In [1]: import numpy as np

In [2]: np.set_printoptions(suppress=True, linewidth=160)

In [3]: J = np.loadtxt("out13.csv", delimiter=",")

In [4]: print(J.round(4))
[[ 0.6815 -0.3185 -0.4459 -0.4459 -0.1911]
 [-0.3185  0.6815 -0.4459 -0.4459 -0.1911]
 [-0.4459 -0.4459  0.3758 -0.6242 -0.2675]
 [-0.4459 -0.4459 -0.6242  0.3758 -0.2675]
 [-0.1911 -0.1911 -0.2675 -0.2675  0.8854]]

In [5]: # columns are unit length and at right angles

In [6]: x = np.array([2, -1, -5, 3, 1])

In [7]: target = J @ x

In [8]: print(target.round(4))
[ 2.3822 -0.6178 -4.465   3.535   1.2293]

In [9]: print(np.round(np.linalg.solve(J, J[:, 1]), 4) + 0)
[0. 1. 0. 0. 0.]

In [10]: t = np.radians(135)

In [11]: Rm = np.eye(5)

In [12]: Rm[3, 3] = Rm[0, 0] = np.cos(t)

In [13]: Rm[3, 0], Rm[0, 3] = -np.sin(t), np.sin(t)

In [14]: print(Rm.round(4))
[[-0.7071  0.      0.      0.7071  0.    ]
 [ 0.      1.      0.      0.      0.    ]
 [ 0.      0.      1.      0.      0.    ]
 [-0.7071  0.      0.     -0.7071  0.    ]
 [ 0.      0.      0.      0.      1.    ]]

In [15]: A2 = J @ Rm.T

In [16]: print(round(np.linalg.det(Rm), 4), np.round(np.trace(Rm), 4))
1.0 1.5858

In [17]: print(np.round(np.abs(A2 - J).max(axis=0), 4))
[1.4787 0.     0.     1.3809 0.    ]

In [18]: x = np.array([5, -3, -3, -4, -5])

In [19]: h = np.maximum(J @ x, 0)

In [20]: print(np.round(J * (h > 1e-9)[:, None], 4))
[[ 0.6815 -0.3185 -0.4459 -0.4459 -0.1911]
 [-0.3185  0.6815 -0.4459 -0.4459 -0.1911]
 [-0.4459 -0.4459  0.3758 -0.6242 -0.2675]
 [-0.4459 -0.4459 -0.6242  0.3758 -0.2675]
 [-0.     -0.     -0.     -0.      0.    ]]

In [21]: print(np.round(np.maximum(J @ (3 * x), 0), 4))
[25.3185  1.3185  5.4459  2.4459  0.    ]

In [22]: K = np.load("block2.npy")

In [23]: print(K.round(4))
[[ -6.7548  -2.2645  -4.7742]
 [ -4.399    4.8031   7.0051]
 [ -5.2076   2.3773   2.9622]
 [ -4.1138   5.6586   8.431 ]
 [ -4.6612   4.0163   5.6938]
 [ -5.4929   1.5213   1.5356]
 [ -7.8076  -5.4229 -10.0382]
 [ -4.6467   4.0599   5.7664]
 [ -5.1858   2.4425   3.0709]
 [ -4.8451   3.4647   4.7746]
 [ -4.3019   5.0943   7.4905]
 [ -4.5243   4.4272   6.3786]
 [ -6.7325  -2.1976  -4.6626]
 [ -6.4118  -1.2355  -3.0591]
 [ -5.5647   1.3059   1.1766]
 [ -5.7364   0.7909   0.3182]
 [ -6.2013  -0.6039  -2.0065]
 [ -6.2355  -0.7066  -2.1777]
 [ -3.9017   6.2949   9.4916]
 [ -3.8697   6.3909   9.6514]
 [ -3.2712   8.1863  12.6439]
 [ -5.7906   0.6283   0.0471]
 [ -6.2005  -0.6015  -2.0024]
 [ -5.2807   2.1579   2.5965]
 [ -5.1603   2.519    3.1983]
 [ -6.5888  -1.7664  -3.944 ]
 [ -5.8444   0.4668  -0.222 ]
 [ -3.5388   7.3837  11.3061]
 [ -5.3027   2.0919   2.4865]]

In [24]: left, sig, Vh = np.linalg.svd(K)

In [25]: print(sig.round(4) + 0)
[39.484  26.7662  0.    ]

In [26]: print(np.argmax(sig[:-1] / (sig[1:] + 1e-6)) + 1)
2

In [27]: A2 = left[:, :2] @ np.diag(sig[:2]) @ Vh[:2]

In [28]: print(round(float(np.linalg.norm(K - A2) / np.linalg.norm(K)), 4))
0.0

In [29]: print(round(float(np.abs(K - A2).max()), 4))
0.0

In [30]: print(np.linalg.matrix_rank(A2))
2

In [31]: print(A2.round(4))
[[ -6.7548  -2.2645  -4.7742]
 [ -4.399    4.8031   7.0051]
 [ -5.2076   2.3773   2.9622]
 [ -4.1138   5.6586   8.431 ]
 [ -4.6612   4.0163   5.6938]
 [ -5.4929   1.5213   1.5356]
 [ -7.8076  -5.4229 -10.0382]
 [ -4.6467   4.0599   5.7664]
 [ -5.1858   2.4425   3.0709]
 [ -4.8451   3.4647   4.7746]
 [ -4.3019   5.0943   7.4905]
 [ -4.5243   4.4272   6.3786]
 [ -6.7325  -2.1976  -4.6626]
 [ -6.4118  -1.2355  -3.0591]
 [ -5.5647   1.3059   1.1766]
 [ -5.7364   0.7909   0.3182]
 [ -6.2013  -0.6039  -2.0065]
 [ -6.2355  -0.7066  -2.1777]
 [ -3.9017   6.2949   9.4916]
 [ -3.8697   6.3909   9.6514]
 [ -3.2712   8.1863  12.6439]
 [ -5.7906   0.6283   0.0471]
 [ -6.2005  -0.6015  -2.0024]
 [ -5.2807   2.1579   2.5965]
 [ -5.1603   2.519    3.1983]
 [ -6.5888  -1.7664  -3.944 ]
 [ -5.8444   0.4668  -0.222 ]
 [ -3.5388   7.3837  11.3061]
 [ -5.3027   2.0919   2.4865]]
